% ipython --no-banner

In [1]: import numpy as np

In [2]: np.set_printoptions(precision=2, suppress=True, linewidth=120, legacy="1.25")

In [3]: feats = np.loadtxt("x.csv", delimiter=",")

In [4]: feats
Out[4]: 
array([[ 0., -2., -2.,  1.,  1.,  2., -1.,  0.,  2., -1., -1.],
       [ 2.,  0.,  0.,  1.,  1.,  1.,  2., -1.,  2.,  0.,  3.],
       [ 2.,  0.,  0.,  0.,  2.,  0., -3., -2., -3.,  1.,  3.],
       [-1., -1.,  0.,  0., -2.,  3., -3.,  1.,  0., -3.,  0.],
       [-1., -1., -2.,  2.,  0., -2., -4., -1.,  1.,  3.,  0.],
       [-2., -1.,  0., -3.,  2.,  0.,  0., -1., -2., -2.,  0.],
       [ 1., -2.,  3.,  3.,  4.,  0.,  0., -2.,  0.,  1.,  4.],
       [ 0.,  1.,  2., -1.,  1.,  1.,  2.,  0.,  0.,  1., -1.],
       [-2., -2.,  3.,  0., -1.,  2.,  0.,  0.,  0., -1., -2.],
       [ 1.,  0., -1.,  3., -3.,  2., -1., -1.,  1.,  0., -2.],
       [ 1., -3., -3.,  0.,  0.,  0., -4.,  1.,  2.,  2.,  0.]])

In [5]: x0 = np.array([3, -1, 2, 3, 1, 2, -3, 3, 2, 2, 3])

In [6]: np.round(np.linalg.svd(feats, compute_uv=False), 2) + 0
Out[6]: array([9.97, 9.97, 6.91, 6.91, 4.93, 4.93, 2.89, 2.89, 1.49, 1.49, 0.  ])

In [7]: x0 @ feats @ x0
Out[7]: 0.0

In [8]: O = np.linalg.solve(np.eye(11) - feats, np.eye(11) + feats)

In [9]: np.round(O @ O.T, 2) + 0
Out[9]: 
array([[1., 0., 0., 0., 0., 0., 0., 0., 0., 0., 0.],
       [0., 1., 0., 0., 0., 0., 0., 0., 0., 0., 0.],
       [0., 0., 1., 0., 0., 0., 0., 0., 0., 0., 0.],
       [0., 0., 0., 1., 0., 0., 0., 0., 0., 0., 0.],
       [0., 0., 0., 0., 1., 0., 0., 0., 0., 0., 0.],
       [0., 0., 0., 0., 0., 1., 0., 0., 0., 0., 0.],
       [0., 0., 0., 0., 0., 0., 1., 0., 0., 0., 0.],
       [0., 0., 0., 0., 0., 0., 0., 1., 0., 0., 0.],
       [0., 0., 0., 0., 0., 0., 0., 0., 1., 0., 0.],
       [0., 0., 0., 0., 0., 0., 0., 0., 0., 1., 0.],
       [0., 0., 0., 0., 0., 0., 0., 0., 0., 0., 1.]])

In [10]: round(float(np.linalg.det(O)), 2)
Out[10]: 1.0

In [11]: M2 = np.array([[1, 1, 3],
    ...:     [2, -3, 2],
    ...:     [0, 2, 0],
    ...:     [-3, 1, -1],
    ...:     [1, 2, -3],
    ...:     [0, 1, -3],
    ...:     [3, 3, -3],
    ...:     [2, -2, 0],
    ...:     [1, 3, 1],
    ...:     [-2, -3, -1],
    ...:     [-3, -3, 3]])

In [12]: M2.T @ feats.T
Out[12]: 
array([[ -2.,  -3., -23.,  -6., -28.,   7., -26.,  13.,   1.,  -9., -17.],
       [ 16.,  11., -20.,  -1., -18.,   4.,  13.,   9.,  19.,   6., -10.],
       [-11.,   4.,  14.,   4.,   9., -11.,  -5., -13., -18.,   1.,   9.]])

In [13]: print(np.linalg.matrix_rank(feats @ M2))
3

In [14]: print(np.einsum("ik,kj->ji", feats, M2))
[[ -2.  -3. -23.  -6. -28.   7. -26.  13.   1.  -9. -17.]
 [ 16.  11. -20.  -1. -18.   4.  13.   9.  19.   6. -10.]
 [-11.   4.  14.   4.   9. -11.  -5. -13. -18.   1.   9.]]

In [15]: np.vstack([feats, M2.T]).shape
Out[15]: (14, 11)

In [16]: np.einsum("ij->j", feats)
Out[16]: array([  1., -11.,   0.,   6.,   5.,   9., -12.,  -6.,   3.,   1.,   4.])
